$ ipython --no-banner

In [1]: import numpy as np

In [2]: import numpy.linalg as la

In [3]: np.set_printoptions(precision=2, suppress=True, linewidth=120, sign=" ")

In [4]: W0 = np.load("out13.npy")

In [5]: W0
Out[5]: 
array([[ -7,  -4,  -2,   4],
       [  0,   0,   5,   1],
       [  0,   4,   0,   5],
       [ -2,   3,  -1, -12]])

In [6]: r0, v = W0[3], W0[2]

In [7]: print(r0 @ r0)
158

In [8]: r0 @ v
Out[8]: np.int64(-48)

In [9]: pr = (r0 @ v) / (r0 @ r0) * r0

In [10]: v - pr
Out[10]: array([-0.61,  4.91, -0.3 ,  1.35])

In [11]: pr
Out[11]: array([ 0.61, -0.91,  0.3 ,  3.65])

In [12]: print(la.matrix_rank(np.outer(r0, v)))
1

In [13]: Q, evecs = la.qr(W0[:, :3])[0], la.qr(W0[:, 3:])[0]

In [14]: sig = la.svd(Q.T @ evecs, compute_uv=False)

In [15]: sig
Out[15]: array([ 0.42])

In [16]: rng = np.random.default_rng(124402)

In [17]: lab = rng.permutation(4)

In [18]: M2 = W0[:, lab] * rng.choice([-1, 1], 4)

In [19]: M2
Out[19]: 
array([[ 4, -7, -4,  2],
       [ 0,  0, -1, -5],
       [-4,  0, -5,  0],
       [-3, -2, 12,  1]])

In [20]: left, _, Vt = la.svd(W0.T @ M2)

In [21]: np.round(left @ Vt, 2) + 0
Out[21]: 
array([[ 0.,  1.,  0.,  0.],
       [-1.,  0.,  0.,  0.],
       [ 0.,  0.,  0., -1.],
       [ 0.,  0., -1.,  0.]])

In [22]: print(np.round(la.lstsq(W0, M2)[0], 2) + 0)
[[ 0.  1.  0.  0.]
 [-1.  0.  0.  0.]
 [ 0.  0.  0. -1.]
 [ 0.  0. -1.  0.]]

In [23]: lab
Out[23]: array([ 1,  0,  3,  2])

In [24]: r0 = np.array([1, -2, -2])

In [25]: np.convolve(M2[0], r0)
Out[25]: array([  4, -15,   2,  24,   4,  -4])

In [26]: np.cross(M2[0, :3], M2[1, :3])
Out[26]: array([ 7,  4,  0])

In [27]: P = np.triu(np.array([[-1, 0, 1, 2], [0, -2, 0, -2], [0, -1, 2, 0], [0, 0, 1, -2]]), 1) + np.eye(4)

In [28]: M2 = P @ W0 @ la.inv(P)

In [29]: print(np.trace(M2), np.trace(W0))
-19.0 -19

In [30]: M2
Out[30]: 
array([[-11.,   6.,   7.,  19.],
       [  4.,  -6.,   3.,   5.],
       [  0.,   4.,   0.,  13.],
       [ -2.,   3.,   1.,  -2.]])

In [31]: print(np.poly(M2))
[    1.    19.    74.  -465. -2553.]

In [32]: P @ W0 - W0 @ P
Out[32]: 
array([[ -4.,  10.,   5., -13.],
       [  4.,  -6.,   2.,  24.],
       [  0.,   0.,   0.,   8.],
       [  0.,   0.,   2.,  10.]])

In [33]: la.matrix_rank(M2)
Out[33]: np.int64(4)

In [34]: J = np.load("run4.npy")

In [35]: J
Out[35]: 
array([[-2.12, -5.28, -1.6 , -7.91],
       [ 3.92,  8.28,  5.33, 10.13],
       [-1.74, -2.3 , -3.12, -1.5 ],
       [-0.44,  4.02, -1.02,  6.25],
       [ 1.3 , -1.61,  1.79, -2.09],
       [-0.38,  3.88, -1.48,  6.14]])

In [36]: x0 = np.array([2, 1, -2, 1])

In [37]: (J * x0).sum(axis=1)
Out[37]: array([-14.23,  15.59,  -1.04,  11.43,  -4.68,  12.22])

In [38]: J @ np.eye(4)[1]
Out[38]: array([-5.28,  8.28, -2.3 ,  4.02, -1.61,  3.88])

In [39]: print(np.einsum("ij,j->i", J, x0))
[-14.23  15.59  -1.04  11.43  -4.68  12.22]

In [40]: J @ np.ones(4)
Out[40]: array([-16.91,  27.66,  -8.66,   8.81,  -0.61,   8.16])
